% python3 -q
>>> import numpy as np
>>> import numpy.linalg as la
>>> np.set_printoptions(precision=2, suppress=True, linewidth=160, floatmode="fixed")
>>> X = np.load("m.npy")
>>> print(X.round(2) + 0)
[[-0.47 -0.02 -0.14 -0.51  0.07  0.38  0.04  0.18 -0.20 -0.05 -0.08 -0.31  0.29  0.29]
 [ 0.00 -0.10 -0.57  0.28 -0.15 -0.16 -0.55  0.07  0.22 -0.15 -0.26 -0.19  0.21  0.13]
 [-0.11 -0.10 -0.07  0.17 -0.54 -0.23  0.15  0.54 -0.32  0.02  0.41  0.05  0.02  0.09]
 [ 0.31 -0.02  0.16 -0.11 -0.54 -0.04  0.22 -0.40 -0.15 -0.35 -0.19 -0.24  0.35 -0.06]
 [-0.33 -0.16 -0.03  0.22  0.02 -0.18  0.07 -0.12 -0.43  0.44 -0.41 -0.14  0.06 -0.44]
 [-0.03  0.18  0.27 -0.38  0.06 -0.71 -0.22 -0.03  0.09  0.28  0.05 -0.09  0.22  0.21]
 [ 0.14 -0.09 -0.01 -0.07 -0.25  0.37 -0.38 -0.27 -0.13  0.50  0.20  0.40  0.28  0.09]
 [ 0.31 -0.41  0.07  0.21  0.37 -0.03 -0.09 -0.15 -0.42  0.00  0.27 -0.38 -0.04  0.35]
 [ 0.53 -0.01  0.05 -0.06  0.08  0.07  0.15  0.50 -0.09  0.20 -0.55  0.14  0.10  0.22]
 [ 0.11  0.30  0.41  0.09 -0.16  0.29 -0.41  0.26  0.04  0.12  0.04 -0.53 -0.14 -0.25]
 [ 0.39  0.00 -0.53 -0.40  0.08 -0.04  0.14  0.05  0.03  0.20  0.28 -0.24 -0.01 -0.45]
 [-0.06 -0.02 -0.02  0.31 -0.09  0.10  0.45 -0.09  0.52  0.44  0.09 -0.32  0.18  0.25]
 [-0.06 -0.80  0.24 -0.27 -0.16 -0.01 -0.10  0.12  0.34  0.00 -0.08 -0.01 -0.17 -0.15]
 [ 0.00  0.10 -0.20 -0.19 -0.34 -0.02  0.00 -0.24 -0.09  0.19 -0.19 -0.11 -0.72  0.35]]
>>> la.norm(X, axis=0)
array([1.00, 1.00, 1.00, 1.00, 1.00, 1.00, 1.00, 1.00, 1.00, 1.00, 1.00, 1.00, 1.00, 1.00])
>>> np.round(X[:, 13] @ X[:, 5], 2)
np.float64(-0.0)
>>> la.svd(X, compute_uv=False)
array([1.00, 1.00, 1.00, 1.00, 1.00, 1.00, 1.00, 1.00, 1.00, 1.00, 1.00, 1.00, 1.00, 1.00])
>>> U, s, Vh = la.svd(X, full_matrices=False)
>>> np.round(np.sqrt((s ** 2).sum()), 2), round(la.norm(X), 2)
(np.float64(3.74), np.float64(3.74))
>>> np.allclose(U * s @ Vh, X)
True
>>> (s > 1e-8).sum()
np.int64(14)
>>> rng = np.random.default_rng(2798)
>>> lab = rng.permutation(14)
>>> print(lab)
[ 2 10  0  6 12  9  1  8  3  7  4 13 11  5]
>>> B = X[lab][:, lab]
>>> np.round(np.trace(B), 2)
np.float64(-1.79)
>>> np.allclose(B, X)
False
>>> np.sort(np.abs(la.eigvals(B)))
array([1.00, 1.00, 1.00, 1.00, 1.00, 1.00, 1.00, 1.00, 1.00, 1.00, 1.00, 1.00, 1.00, 1.00])
>>> data = np.load("case19.npy")
>>> data
array([[ 31,   6,  18,  -5, -11,  -3,   7,  -3,  11,  -9,  15,   2,   3,   1,   3,   5],
       [  6,  12,  12,  10,  -2,  -6,   2,   2,  14,   6,   2,  16,  -2,   6,  -6,  -2],
       [ 18,  12,  18,   6,  -6,  -6,   3,   0,  15,   3,  12,  15,   0,   3,  -6,   3],
       [ -5,  10,   6,  14,   0,  -1,   0,   9,   9,  13,  -4,  15,  -1,   4,  -4,  -6],
       [-11,  -2,  -6,   0,   6,  -3,  -4,  -5,  -3,   1,  -2,   1,  -3,   0,  -6,   2],
       [ -3,  -6,  -6,  -1,  -3,  11,   1,  11,  -9,   3,  -5, -10,   5,  -5,  11,  -5],
       [  7,   2,   3,   0,  -4,   1,   5,   3,   4,  -4,  -5,  -2,   1,   4,   7,  -5],
       [ -3,   2,   0,   9,  -5,  11,   3,  19,  -1,  11,  -9,   0,   5,  -1,  11, -11],
       [ 11,  14,  15,   9,  -3,  -9,   4,  -1,  18,   2,   2,  17,  -3,   9,  -6,  -2],
       [ -9,   6,   3,  13,   1,   3,  -4,  11,   2,  18,   2,  13,   1,  -3,  -6,  -2],
       [ 15,   2,  12,  -4,  -2,  -5,  -5,  -9,   2,   2,  28,   8,   1,  -9, -14,  17],
       [  2,  16,  15,  15,   1, -10,  -2,   0,  17,  13,   8,  26,  -4,   5, -16,   2],
       [  3,  -2,   0,  -1,  -3,   5,   1,   5,  -3,   1,   1,  -4,   3,  -3,   5,  -1],
       [  1,   6,   3,   4,   0,  -5,   4,  -1,   9,  -3,  -9,   5,  -3,   9,   1,  -6],
       [  3,  -6,  -6,  -4,  -6,  11,   7,  11,  -6,  -6, -14, -16,   5,   1,  20, -11],
       [  5,  -2,   3,  -6,   2,  -5,  -5, -11,  -2,  -2,  17,   2,  -1,  -6, -11,  13]])
>>> W = np.array([[2, 0, 2, -3, -3, 0],
...     [0, 1, -3, -3, 1, -2],
...     [2, 3, 0, -2, -3, 3],
...     [-3, 1, -2, 3, 0, 1],
...     [1, 1, -3, -1, -1, -3],
...     [0, -1, 2, 3, 1, -2],
...     [3, 2, 3, 2, 3, -2],
...     [-2, -2, 2, 0, -2, -2],
...     [0, 1, 1, 2, 2, -2],
...     [-2, 0, 2, -1, -3, 2],
...     [-3, 3, -3, 0, 1, 0],
...     [0, -2, -2, 2, -2, -2],
...     [-1, 2, -3, 2, -3, 0],
...     [3, 0, -2, 3, -3, -1],
...     [0, 3, 1, 2, 3, -3],
...     [1, 3, 2, 3, -3, 0]])
>>> c = np.array([0, 0, 1, 0, 0, 1])
>>> hid = np.maximum(data @ W + c, 0)
>>> hid
array([[107, 149,  43,   0,   0,  15],
       [  6,  22,   0,   0,   0,   0],
       [ 27,  90,   0,   0,   0,  22],
       [  0,   0,   0,  31,   0,   0],
       [  0,   0,   0,  11,  10,  17],
       [  0,   0,  99,  35,  52,   0],
       [ 54,  11,  45,   5,  26,   0],
       [  0,   0,  79,  57,   8,   0],
       [ 54,  44,   0,   0,   0,   0],
       [  0,   0,   0,  29,   0,  15],
       [  0, 126,   0,   0,   0, 108],
       [  0,  22,   0,   0,   0,  33],
       [  0,   7,  51,   3,   8,   0],
       [ 67,   0,   0,  14,  14,   0],
       [ 40,   0, 153,  44, 118,   0],
       [  0,  69,   0,   0,   0,  79]])
>>> Z = np.array([[1, -2], [2, 1], [0, 1], [0, 1], [0, -2], [-2, 0]])
>>> print(hid @ Z)
[[ 375  -22]
 [  50   10]
 [ 163   36]
 [   0   31]
 [ -34   -9]
 [   0   30]
 [  76  -99]
 [   0  120]
 [ 142  -64]
 [ -30   29]
 [  36  126]
 [ -22   22]
 [  14   45]
 [  67 -148]
 [  40 -119]
 [ -20   69]]
>>> (hid @ Z).round(6).argmax(axis=1)
array([0, 0, 0, 1, 1, 1, 0, 1, 0, 1, 1, 1, 1, 0, 0, 1])
>>> U, s, Vh = la.svd(data)
>>> np.argmax(s[:-1] / (s[1:] + 1e-6)) + 1
np.int64(4)
>>> B = U[:, :4] @ np.diag(s[:4]) @ Vh[:4]
>>> round(float(np.abs(data - B).max()), 2)
0.0
>>> np.allclose(data @ data.T, data.T @ data)
True
>>> round(float(np.abs(la.eigvals(data)).max()), 2)
96.09
>>> print(la.cond(data) > 100)
True
>>> np.round(la.norm(data, 2) / la.norm(data), 2)
np.float64(0.72)
>>> m1 = np.loadtxt("mat.csv", delimiter=",")
>>> m1
array([[19.00,  5.00,  4.00,  8.00, 13.00, 18.00, 18.00],
       [14.00, 11.00,  1.00,  7.00,  7.00,  5.00, 13.00],
       [19.00, 14.00,  2.00,  9.00,  9.00,  6.00, 18.00],
       [24.00,  8.00,  5.00, 10.00, 15.00, 19.00, 23.00],
       [15.00,  8.00,  2.00,  7.00,  9.00, 10.00, 14.00],
       [12.00,  8.00,  1.00,  6.00,  7.00,  7.00, 11.00],
       [31.00, 14.00,  6.00, 13.00, 17.00, 18.00, 30.00],
       [27.00, 17.00,  4.00, 12.00, 13.00, 10.00, 26.00],
       [13.00,  5.00,  2.00,  6.00,  9.00, 12.00, 12.00],
       [29.00, 11.00,  6.00, 12.00, 17.00, 20.00, 28.00],
       [33.00, 17.00,  6.00, 14.00, 17.00, 16.00, 32.00],
       [14.00,  2.00,  3.00,  6.00, 11.00, 17.00, 13.00],
       [10.00,  5.00,  1.00,  5.00,  7.00,  9.00,  9.00],
       [26.00, 11.00,  5.00, 11.00, 15.00, 17.00, 25.00],
       [10.00,  5.00,  1.00,  5.00,  7.00,  9.00,  9.00],
       [24.00,  8.00,  5.00, 10.00, 15.00, 19.00, 23.00],
       [22.00, 14.00,  3.00, 10.00, 11.00,  9.00, 21.00],
       [22.00, 14.00,  3.00, 10.00, 11.00,  9.00, 21.00],
       [12.00,  8.00,  1.00,  6.00,  7.00,  7.00, 11.00],
       [18.00,  8.00,  3.00,  8.00, 11.00, 13.00, 17.00],
       [ 5.00,  2.00,  0.00,  3.00,  5.00,  8.00,  4.00],
       [22.00, 14.00,  3.00, 10.00, 11.00,  9.00, 21.00],
       [36.00, 17.00,  7.00, 15.00, 19.00, 19.00, 35.00],
       [ 8.00,  2.00,  1.00,  4.00,  7.00, 11.00,  7.00],
       [26.00, 11.00,  5.00, 11.00, 15.00, 17.00, 25.00],
       [24.00, 17.00,  3.00, 11.00, 11.00,  7.00, 23.00],
       [25.00, 14.00,  4.00, 11.00, 13.00, 12.00, 24.00],
       [ 7.00,  5.00,  0.00,  4.00,  5.00,  6.00,  6.00],
       [ 2.00,  2.00,  0.00,  2.00,  3.00,  5.00,  1.00],
       [26.00, 11.00,  5.00, 11.00, 15.00, 17.00, 25.00],
       [11.00,  2.00,  2.00,  5.00,  9.00, 14.00, 10.00],
       [24.00,  8.00,  5.00, 10.00, 15.00, 19.00, 23.00]])
>>> f = np.array([-1, -2, 2])
>>> np.polyval(f, m1[28])
array([ -6.00,  -6.00,   2.00,  -6.00, -13.00, -33.00,  -1.00])
>>> feats = np.load("sample0.npy")
>>> feats
array([[  0, -10,  -3,   1,   0,   3,   6,   5,   2,   5,   4,  -4,   1, -11,  14,  10],
       [ 10,   0,  -8,  12,  -8,   5,   6,   5,  -2,  -7,  10,   3,   5,   9,  -8,   3],
       [  3,   8,   0,  14,  -7,  -1,  -6,   2,  -6,   4,  -4,  -4,  -2,  14,  -9,  -5],
       [ -1, -12, -14,   0,  -1,  -6,   5,  -5,   0, -14,  -1,   7,  14, -12,  -3,  -3],
       [  0,   8,   7,   1,   0,  13,  -8,   2,  10,   0,  15,   6,   1,   5,  -3,  -3],
       [ -3,  -5,   1,   6, -13,   0,  11, -11,  -2,   6,  -9,   8,  -6,   0,  12,  -4],
       [ -6,  -6,   6,  -5,   8, -11,   0,  -8,  -6,  -4,   0,   0,   3,   8,  12,   8],
       [ -5,  -5,  -2,   5,  -2,  11,   8,   0,   6,  -6,  -9, -12,  -3,  -6,   1,  -2],
       [ -2,   2,   6,   0, -10,   2,   6,  -6,   0,  -6,  -7,   4,   8,  -3,   2,   2],
       [ -5,   7,  -4,  14,   0,  -6,   4,   6,   6,   0,   8,  -5,  -2,   2,  -3,   6],
       [ -4, -10,   4,   1, -15,   9,   0,   9,   7,  -8,   0,   2, -12, -16,   3,   2],
       [  4,  -3,   4,  -7,  -6,  -8,   0,  12,  -4,   5,  -2,   0, -12,  -3,  -7,  -5],
       [ -1,  -5,   2, -14,  -1,   6,  -3,   3,  -8,   2,  12,  12,   0,   3,  -8,   2],
       [ 11,  -9, -14,  12,  -5,   0,  -8,   6,   3,  -2,  16,   3,  -3,   0,  14,   7],
       [-14,   8,   9,   3,   3, -12, -12,  -1,  -2,   3,  -3,   7,   8, -14,   0,  -1],
       [-10,  -3,   5,   3,   3,   4,  -8,   2,  -2,  -6,  -2,   5,  -2,  -7,   1,   0]])
>>> round(float(np.abs(la.eigvals(feats)).max()), 2)
47.01
>>> np.allclose(feats, feats.T)
False
>>> np.allclose(feats @ feats.T, feats.T @ feats)
True
